$ python3 -q
>>> import numpy as np
>>> import numpy.linalg as la
>>> np.set_printoptions(precision=1, suppress=True, linewidth=120, sign=" ")
>>> J = np.load("m.npy")
>>> J
array([[  0,   0,   0,   0,   0,   0,   0,   0,   0,   0],
       [  0, -10,  -5,  15, -20,   0, -15,  15, -10, -15],
       [  0,   4,   2,  -6,   8,   0,   6,  -6,   4,   6],
       [  0,   0,   0,   0,   0,   0,   0,   0,   0,   0],
       [  0,   4,   2,  -6,   8,   0,   6,  -6,   4,   6],
       [  0,   8,   4, -12,  16,   0,  12, -12,   8,  12],
       [  0,   0,   0,   0,   0,   0,   0,   0,   0,   0],
       [  0,   4,   2,  -6,   8,   0,   6,  -6,   4,   6],
       [  0,   8,   4, -12,  16,   0,  12, -12,   8,  12],
       [  0,  -2,  -1,   3,  -4,   0,  -3,   3,  -2,  -3],
       [  0,  -2,  -1,   3,  -4,   0,  -3,   3,  -2,  -3],
       [  0,   4,   2,  -6,   8,   0,   6,  -6,   4,   6],
       [  0,   2,   1,  -3,   4,   0,   3,  -3,   2,   3],
       [  0,  -6,  -3,   9, -12,   0,  -9,   9,  -6,  -9],
       [  0,   4,   2,  -6,   8,   0,   6,  -6,   4,   6]])
>>> # column 5 repeats column 0
>>> left, s, Vh = la.svd(J)
>>> V = Vh[:(s > 1e-8).sum()]
>>> rng = np.random.default_rng(788)
>>> x0 = J[12] + 5 * J[11] + rng.integers(2) * np.eye(10)[8]
>>> print(x0)
[  0.  22.  11. -33.  44.   0.  33. -33.  23.  33.]
>>> print(la.matrix_rank(np.vstack([J, x0])))
2
>>> left, s, Vh = la.svd(J, full_matrices=False)
>>> np.round(s / s[0], 1) + 0
array([ 1.,  0.,  0.,  0.,  0.,  0.,  0.,  0.,  0.,  0.])
>>> np.round(Vh @ Vh.T, 1) + 0
array([[ 1.,  0.,  0.,  0.,  0.,  0.,  0.,  0.,  0.,  0.],
       [ 0.,  1.,  0.,  0.,  0.,  0.,  0.,  0.,  0.,  0.],
       [ 0.,  0.,  1.,  0.,  0.,  0.,  0.,  0.,  0.,  0.],
       [ 0.,  0.,  0.,  1.,  0.,  0.,  0.,  0.,  0.,  0.],
       [ 0.,  0.,  0.,  0.,  1.,  0.,  0.,  0.,  0.,  0.],
       [ 0.,  0.,  0.,  0.,  0.,  1.,  0.,  0.,  0.,  0.],
       [ 0.,  0.,  0.,  0.,  0.,  0.,  1.,  0.,  0.,  0.],
       [ 0.,  0.,  0.,  0.,  0.,  0.,  0.,  1.,  0.,  0.],
       [ 0.,  0.,  0.,  0.,  0.,  0.,  0.,  0.,  1.,  0.],
       [ 0.,  0.,  0.,  0.,  0.,  0.,  0.,  0.,  0.,  1.]])
>>> print(np.abs(left[:, 0]).round(6).argmax())
1
>>> np.cumsum(s ** 2) / np.sum(s ** 2)
array([ 1.,  1.,  1.,  1.,  1.,  1.,  1.,  1.,  1.,  1.])
>>> np.abs(Vh[0])
array([ 0. ,  0.3,  0.1,  0.4,  0.5,  0. ,  0.4,  0.4,  0.3,  0.4])
>>> np.round(left.T @ J @ Vh.T, 1) + 0
array([[ 73.7,   0. ,   0. ,   0. ,   0. ,   0. ,   0. ,   0. ,   0. ,   0. ],
       [  0. ,   0. ,   0. ,   0. ,   0. ,   0. ,   0. ,   0. ,   0. ,   0. ],
       [  0. ,   0. ,   0. ,   0. ,   0. ,   0. ,   0. ,   0. ,   0. ,   0. ],
       [  0. ,   0. ,   0. ,   0. ,   0. ,   0. ,   0. ,   0. ,   0. ,   0. ],
       [  0. ,   0. ,   0. ,   0. ,   0. ,   0. ,   0. ,   0. ,   0. ,   0. ],
       [  0. ,   0. ,   0. ,   0. ,   0. ,   0. ,   0. ,   0. ,   0. ,   0. ],
       [  0. ,   0. ,   0. ,   0. ,   0. ,   0. ,   0. ,   0. ,   0. ,   0. ],
       [  0. ,   0. ,   0. ,   0. ,   0. ,   0. ,   0. ,   0. ,   0. ,   0. ],
       [  0. ,   0. ,   0. ,   0. ,   0. ,   0. ,   0. ,   0. ,   0. ,   0. ],
       [  0. ,   0. ,   0. ,   0. ,   0. ,   0. ,   0. ,   0. ,   0. ,   0. ]])
>>> (s > 1e-8).sum()
np.int64(1)
>>> left.shape, s.shape, Vh.shape
((15, 10), (10,), (10, 10))
>>> round(float(la.norm(J, 2) / la.norm(J)), 1)
1.0
>>> [round(float(x), 1) for x in la.svd(J, compute_uv=False)[:3]]
[73.7, 0.0, 0.0]
>>> np.argsort(-la.norm(J, axis=0).round(6), kind="stable")[:3]
array([ 4,  3,  6])
>>> K = np.load("out0.npy")
>>> K
array([[ 3,  3,  1,  2, -2, -2],
       [-2,  3,  3,  1,  2, -2],
       [-2, -2,  3,  3,  1,  2],
       [ 2, -2, -2,  3,  3,  1],
       [ 1,  2, -2, -2,  3,  3],
       [ 3,  1,  2, -2, -2,  3]])
>>> print(K @ np.ones(6))
[ 5.  5.  5.  5.  5.  5.]
>>> K @ (-1.0) ** np.arange(6)
array([-1.,  1., -1.,  1., -1.,  1.])
>>> (K @ K)[0]
array([ -3,   6,  11,  26,   5, -20])
>>> lab = rng.permutation(6)
>>> B = K[:, lab] * rng.choice([-1, 1], 6)
>>> B
array([[ 2,  2, -1,  3, -2,  3],
       [ 1, -2, -3,  3, -2, -2],
       [ 3, -1, -3, -2,  2, -2],
       [ 3, -3,  2, -2,  1,  2],
       [-2, -3,  2,  2,  3,  1],
       [-2,  2, -2,  1,  3,  3]])
>>> left, _, Vh = la.svd(K.T @ B)
>>> lab
array([ 3,  4,  2,  1,  5,  0])
>>> np.round(left @ Vh, 1) + 0
array([[ 0.,  0.,  0.,  0.,  0.,  1.],
       [ 0.,  0.,  0.,  1.,  0.,  0.],
       [ 0.,  0., -1.,  0.,  0.,  0.],
       [ 1.,  0.,  0.,  0.,  0.,  0.],
       [ 0., -1.,  0.,  0.,  0.,  0.],
       [ 0.,  0.,  0.,  0.,  1.,  0.]])
>>> E = np.minimum.outer(np.arange(1, 14), np.arange(1, 14)) * -2
>>> E
array([[ -2,  -2,  -2,  -2,  -2,  -2,  -2,  -2,  -2,  -2,  -2,  -2,  -2],
       [ -2,  -4,  -4,  -4,  -4,  -4,  -4,  -4,  -4,  -4,  -4,  -4,  -4],
       [ -2,  -4,  -6,  -6,  -6,  -6,  -6,  -6,  -6,  -6,  -6,  -6,  -6],
       [ -2,  -4,  -6,  -8,  -8,  -8,  -8,  -8,  -8,  -8,  -8,  -8,  -8],
       [ -2,  -4,  -6,  -8, -10, -10, -10, -10, -10, -10, -10, -10, -10],
       [ -2,  -4,  -6,  -8, -10, -12, -12, -12, -12, -12, -12, -12, -12],
       [ -2,  -4,  -6,  -8, -10, -12, -14, -14, -14, -14, -14, -14, -14],
       [ -2,  -4,  -6,  -8, -10, -12, -14, -16, -16, -16, -16, -16, -16],
       [ -2,  -4,  -6,  -8, -10, -12, -14, -16, -18, -18, -18, -18, -18],
       [ -2,  -4,  -6,  -8, -10, -12, -14, -16, -18, -20, -20, -20, -20],
       [ -2,  -4,  -6,  -8, -10, -12, -14, -16, -18, -20, -22, -22, -22],
       [ -2,  -4,  -6,  -8, -10, -12, -14, -16, -18, -20, -22, -24, -24],
       [ -2,  -4,  -6,  -8, -10, -12, -14, -16, -18, -20, -22, -24, -26]])
>>> print(round(la.norm(J, "nuc"), 1))
73.7
>>> la.norm(J, axis=1)
array([  0. ,  39.1,  15.6,   0. ,  15.6,  31.2,   0. ,  15.6,  31.2,   7.8,   7.8,  15.6,   7.8,  23.4,  15.6])
>>> B = E + rng.integers(-2, 3, (13, 1)) @ rng.integers(-2, 3, (1, 13))
>>> B
array([[ -6,  -4,   2,  -2,   0,   0,   2,  -6,   2,   2,  -2,  -4,  -2],
       [ -2,  -4,  -4,  -4,  -4,  -4,  -4,  -4,  -4,  -4,  -4,  -4,  -4],
       [  2,  -2, -10,  -6,  -8,  -8, -10,  -2, -10, -10,  -6,  -4,  -6],
       [ -4,  -5,  -4,  -8,  -7,  -7,  -6, -10,  -6,  -6,  -8,  -9,  -8],
       [ -2,  -4,  -6,  -8, -10, -10, -10, -10, -10, -10, -10, -10, -10],
       [ -4,  -5,  -4,  -8,  -9, -11, -10, -14, -10, -10, -12, -13, -12],
       [  2,  -2, -10,  -8, -12, -14, -18, -10, -18, -18, -14, -12, -14],
       [  0,  -3,  -8,  -8, -11, -13, -16, -14, -18, -18, -16, -15, -16],
       [ -4,  -5,  -4,  -8,  -9, -11, -12, -18, -16, -16, -18, -19, -18],
       [ -4,  -5,  -4,  -8,  -9, -11, -12, -18, -16, -18, -20, -21, -20],
       [ -2,  -4,  -6,  -8, -10, -12, -14, -16, -18, -20, -22, -22, -22],
       [ -2,  -4,  -6,  -8, -10, -12, -14, -16, -18, -20, -22, -24, -24],
       [  0,  -3,  -8,  -8, -11, -13, -16, -14, -20, -22, -22, -23, -26]])
>>> la.matrix_rank(B - E, tol=1e-8)
np.int64(1)
>>> B.sum(axis=1)
array([ -18,  -50,  -80,  -88, -110, -122, -148, -156, -158, -166, -176, -180, -186])
>>> B.shape
(13, 13)
>>> np.abs(B).max()
np.int64(26)
>>> np.round(la.norm(B), 1)
np.float64(151.2)
>>> la.matrix_rank(B)
np.int64(13)
>>> np.count_nonzero(B)
np.int64(165)
>>> B[13]
Traceback (most recent call last):
  File "<python-input-48>", line 1, in <module>
    B[13]
    ~^^^^
IndexError: index 13 is out of bounds for axis 0 with size 13
>>> left, s = la.svd(E)
Traceback (most recent call last):
  File "<python-input-49>", line 1, in <module>
    left, s = la.svd(E)
    ^^^^^^^
ValueError: too many values to unpack (expected 2)
>>> left, s, Vh = la.svd(E, full_matrices=False)
>>> (s > 1e-8).sum()
np.int64(13)
>>> print(np.abs(left[:, 0]).round(6).argmax())
12
>>> f = np.array([3, 0, 0])
>>> np.convolve(E[10], f)
array([ -6, -12, -18, -24, -30, -36, -42, -48, -54, -60, -66, -66, -66,   0,   0])
>>> np.polyval(f, E[10])
array([   12,    48,   108,   192,   300,   432,   588,   768,   972,  1200,  1452,  1452,  1452])
>>> np.correlate(E[10], E[5], "full")
array([   24,    72,   144,   240,   360,   504,   672,   864,  1076,  1304,  1544,  1768,  1972,  1888,  1780,  1648,
        1492,  1312,  1108,   884,   644,   436,   264,   132,    44])
>>> data = np.load("a.npy")
>>> data
array([[ 10,   0,  32,  27,   0,   0,  14,  39],
       [ 24,   0,   6,  19,   0,   0,  10,  42],
       [ 10,  20,  23,  13,   0,   0,   0,  26],
       [ 11,   4,  29,  24,   0,   0,   9,  37],
       [  2,   0,   1,  11,   0,   0,  24,  15],
       [  9,   0,   0,  18,   0,   0,  37,  27],
       [  0,   1,  17,  11,   0,   0,   8,  13],
       [ 20,   3,   9,  17,   0,   0,   6,  37],
       [  7,   0,   0,   4,   0,   0,   5,  13],
       [  0,   0,   4,   9,   0,   0,  20,  10],
       [ 15,   0,   0,  22,   0,   0,  37,  36],
       [ 21,   4,  17,  22,   0,   0,   7,  43],
       [  2,  14,  16,   7,   0,   0,   0,  13],
       [ 15,   0,   0,  22,   0,   0,  37,  36],
       [ 23,   0,  20,  30,   0,   0,  21,  52],
       [ 15,   0,   0,  14,   0,   0,  31,  28],
       [  0,   0,   7,  12,   0,   0,  25,  12],
       [ 19,   0,   0,  10,   3,   4,  17,  28],
       [  8,   0,  16,  17,   0,   0,  12,  27],
       [ 14,   0,  29,  29,   0,   0,  18,  44],
       [  0,   0,  15,  17,   0,   0,  26,  18],
       [ 10,   3,  21,  19,   0,   0,   8,  31],
       [  1,  13,   8,   2,   0,   0,   0,   7],
       [ 26,   4,  11,  21,   0,   0,   6,  46],
       [ 10,   0,   0,  15,   0,   0,  32,  25],
       [ 15,   0,   0,  14,   0,   0,  31,  28],
       [  2,   8,  38,  23,   0,   0,   6,  29],
       [  0,   0,   1,   1,   0,   0,   6,   1],
       [  6,   4,  35,  25,   0,   0,  10,  34],
       [  6,  10,  13,   9,   0,   0,   0,  18],
       [ 12,   0,   0,  17,   0,   0,  28,  29],
       [  2,   0,  14,  13,   0,   0,  12,  18],
       [ 16,   7,  12,  15,   0,   0,   2,  32],
       [ 26,   4,  11,  21,   0,   0,   6,  46],
       [  9,   0,   0,  18,   0,   0,  37,  27],
       [  8,   0,  27,  25,   0,   0,  18,  35],
       [  7,   0,   0,   4,   0,   0,   5,  13],
       [  0,   0,  23,  17,   0,   0,  18,  17],
       [ 10,   0,   0,   9,   0,   0,  14,  20],
       [ 13,   0,   8,  22,   0,   0,  29,  35],
       [  5,   0,  14,  18,   0,   0,  21,  25]])
>>> W2 = data[[34, 10]].astype(float)
>>> for _ in range(6):
...     lab = la.norm(data[:, None] - W2, axis=-1).argmin(axis=1)
...     W2 = np.array([data[lab == j].mean(axis=0) for j in range(2)])
... 
>>> lab
array([ 1,  1,  1,  1,  0,  0,  0,  1,  0,  0,  1,  1,  0,  1,  1,  0,  0,  0,  1,  1,  0,  1,  0,  1,  0,  0,  1,  0,
        1,  0,  0,  0,  1,  1,  0,  1,  0,  0,  0,  1,  0])
>>> print(W2)
[[  6.    1.7   6.   11.4   0.1   0.2  18.   18.4]
 [ 14.6   3.2  18.1  21.7   0.    0.   13.5  37.2]]
>>> np.bincount(lab)
array([ 22,  19])
